% python3 -q
>>> import numpy as np
>>> import numpy.linalg as la
>>> np.set_printoptions(precision=2, suppress=True, linewidth=160)
>>> mat = np.load("layer11.npy")
>>> mat
array([[ 1, -1, -1,  1, -1,  1,  1, -1],
       [ 1, -1,  1, -1, -1,  1, -1,  1],
       [ 1, -1, -1,  1,  1, -1, -1,  1]])
>>> np.count_nonzero(mat)
np.int64(24)
>>> mat.shape
(3, 8)
>>> np.abs(mat).max()
np.int64(1)
>>> r0 = np.array([2, 2, 1])
>>> np.array([np.convolve(row, r0, "same") for row in mat])
array([[ 0, -3, -1, -1,  1,  3,  1, -1],
       [ 0,  1, -1, -3, -1, -1,  1,  1],
       [ 0, -3, -1,  3,  1, -3, -1,  1]])
>>> np.polyval(r0, mat[2])
array([5, 1, 1, 5, 5, 1, 1, 5])
>>> np.correlate(mat[2], mat[0], "full")
array([-1,  2,  1, -4,  1,  2, -1,  0,  1, -2, -1,  4, -1, -2,  1])
>>> np.convolve(mat[2], r0)
array([ 2,  0, -3, -1,  3,  1, -3, -1,  1,  1])
>>> w1 = np.array([[1, -1, -1],
...     [-3, -2, 0],
...     [-1, 2, -2],
...     [1, -2, -1],
...     [3, -2, 3],
...     [3, 0, 0],
...     [-2, 0, -3],
...     [-3, 0, -2]])
>>> beta = np.array([-1, 3, 0])
>>> hid = np.maximum(mat @ w1 + beta, 0)
>>> hid
array([[ 6,  2,  0],
       [ 0, 10,  0],
       [ 4,  0,  4]])
>>> (hid > 0).mean(axis=0)
array([0.67, 0.67, 0.33])
>>> W2 = np.array([[-2, -1], [1, 0], [1, -1]])
>>> w1 @ W2
array([[-4,  0],
       [ 4,  3],
       [ 2,  3],
       [-5,  0],
       [-5, -6],
       [-6, -3],
       [ 1,  5],
       [ 4,  5]])
>>> hid @ W2
array([[-10,  -6],
       [ 10,   0],
       [ -4,  -8]])
>>> Y = mat / la.norm(mat, axis=1, keepdims=True)
>>> gram = Y @ Y.T
>>> gram.round(2) + 0
array([[1., 0., 0.],
       [0., 1., 0.],
       [0., 0., 1.]])
>>> gram[2].round(2) + 0
array([0., 0., 1.])
>>> Y = np.array([[3, 1, 4],
...     [1, -5, 5],
...     [0, 3, -4],
...     [4, -1, 1],
...     [-5, 5, 4],
...     [-1, 3, 4],
...     [1, 5, -3],
...     [4, 5, 4]])
>>> mat @ Y
array([[ 7,  0, -3],
       [ 5,  8,  1],
       [ 5,  4, 11]])
>>> np.einsum("ij,ij->i", mat, mat)
array([8, 8, 8])
>>> np.einsum("ik,kj->ji", mat, Y)
array([[ 7,  5,  5],
       [ 0,  8,  4],
       [-3,  1, 11]])
>>> m1 = np.load("x.npy")
>>> m1
array([[ 2,  0,  0],
       [-2,  2,  0],
       [ 2,  0,  1]])
>>> (m1 - m1.T) / 2
array([[ 0.,  1., -1.],
       [-1.,  0.,  0.],
       [ 1.,  0.,  0.]])
>>> np.round(np.abs(la.eigvals(m1)).max(), 2)
np.float64(2.0)
>>> np.sort(np.abs(la.eigvals(m1)))
array([1., 2., 2.])
>>> np.allclose(m1 @ m1.T, m1.T @ m1)
False
>>> x0 = np.array([2, -1, -1])
>>> target = m1 @ x0
>>> beta, lr = np.zeros(3), 1 / la.norm(m1, 2) ** 2
>>> for i in range(40):
...     beta -= lr * m1.T @ (m1 @ beta - target)
...     if i % 10 == 0: print(i, round(la.norm(m1 @ beta - target), 2))
... 
0 1.13
10 0.54
20 0.39
30 0.28
>>> beta
array([ 1.92, -1.09, -0.7 ])
>>> x0 = np.array([8, 7, 7])
>>> np.einsum("ij,j->i", m1, x0)
array([16, -2, 23])
>>> m1 @ np.eye(3)[1]
array([0., 2., 0.])
>>> m1 @ (2 * x0)
array([32, -4, 46])
>>> np.sign((m1 @ x0).round(6))
array([ 1, -1,  1])
>>> x0 = np.array([0, 2, 0])
>>> target = m1 @ x0
>>> target
array([0, 4, 0])
>>> la.solve(m1, m1[:, 0])
array([1., 0., 0.])
>>> P = np.triu(np.array([[0, 2, 2], [2, 1, 2], [1, 1, 0]]), 1) + np.eye(3)
>>> Y = P @ m1 @ la.inv(P)
>>> np.poly(Y)
array([ 1., -5.,  8., -4.])
>>> Y
array([[ 2.,  0., -2.],
       [ 2., -2.,  2.],
       [ 2., -4.,  5.]])
>>> Y = np.array([[5, 3], [1, 1], [-4, 2], [-1, 3]])
>>> W2 = np.array([[1, 3, 0, -3, 2, -1], [-1, -1, 2, 0, 1, 0]])
>>> E = Y @ W2
>>> E
array([[  2,  12,   6, -15,  13,  -5],
       [  0,   2,   2,  -3,   3,  -1],
       [ -6, -14,   4,  12,  -6,   4],
       [ -4,  -6,   6,   3,   1,   1]])
>>> la.matrix_power(m1 - np.diag(np.diag(m1)), 3)
array([[0, 0, 0],
       [0, 0, 0],
       [0, 0, 0]])
>>> np.sort(la.eigvals(m1))
array([1., 2., 2.])
>>> [int(la.matrix_rank(la.matrix_power(m1, p))) for p in range(1, 4)]
[3, 3, 3]
>>> la.matrix_rank(m1 - m1[0, 0] * np.eye(3))
np.int64(2)
>>> W0 = np.loadtxt("w.csv", delimiter=",")
>>> W0
array([[ 0.69,  3.68,  0.54,  2.5 ,  0.02, -2.1 ],
       [ 0.7 , -1.49, -2.37,  1.88,  3.61,  0.24],
       [-1.44,  4.05, -0.25,  0.59,  0.18, -2.46],
       [ 2.4 , -2.25, -0.04, -2.42,  2.08, -1.99],
       [ 2.61, -1.39, -2.85,  0.03,  0.08, -2.85],
       [-2.77,  1.23, -0.98, -1.93,  1.69,  2.88],
       [-0.48, -1.15,  2.52, -2.27,  2.7 , -2.16],
       [-1.72, -1.18,  0.7 ,  3.97, -0.9 ,  1.88],
       [-4.06, -0.07, -0.58,  1.15,  2.05,  1.61],
       [-3.63,  1.12,  0.42,  0.81, -1.47,  2.75],
       [-3.14, -2.92, -2.01,  0.5 ,  1.17,  0.98],
       [ 0.3 ,  0.65, -2.06, -1.85,  2.52, -3.24],
       [ 1.31,  3.9 , -1.65, -0.31, -2.29,  0.19],
       [ 1.5 , -1.45, -3.38,  0.93, -1.38,  2.54],
       [ 0.23,  1.49,  0.73, -0.07, -3.15,  3.5 ],
       [ 1.91, -0.09, -4.05,  0.57, -0.05, -2.14],
       [-2.92,  3.32, -1.95, -0.14,  0.59,  1.12],
       [-2.19, -1.25,  1.53,  1.92, -2.98,  1.93],
       [-0.56, -1.65, -3.58, -1.09, -0.3 , -2.8 ],
       [-1.7 , -0.58,  2.56,  3.86,  0.38, -0.38],
       [-0.28, -4.06, -1.53, -2.41, -0.51,  0.26],
       [-1.26,  2.09,  1.5 ,  0.56,  3.71,  1.64],
       [ 1.52,  0.67,  2.5 , -3.16, -1.71,  1.76],
       [ 0.27,  0.3 , -4.38, -2.28,  0.15, -0.66],
       [-0.77,  0.41,  4.54, -0.62,  1.8 ,  0.  ]])
>>> Q, vecs = la.qr(W0[:, :4])[0], la.qr(W0[:, 4:])[0]
>>> sig = la.svd(Q.T @ vecs, compute_uv=False)
>>> sig
array([0.57, 0.19])
>>> X = np.load("case15.npy")
>>> X
array([[51., 28., 42., 28., 21., 21.],
       [28., 18., 24., 16., 12., 12.],
       [42., 24., 38., 24., 18., 18.],
       [28., 16., 24., 18., 12., 12.],
       [21., 12., 18., 12., 11.,  9.],
       [21., 12., 18., 12.,  9., 11.]])
>>> x0 = np.ones(6)
>>> for _ in range(7):
...     x0 = X @ x0
...     x0 /= la.norm(x0)
...     print(round(x0 @ X @ x0, 2))
... 
137.0
137.0
137.0
137.0
137.0
137.0
137.0
>>> np.round(la.eigvalsh(X)[-1], 2)
np.float64(137.0)
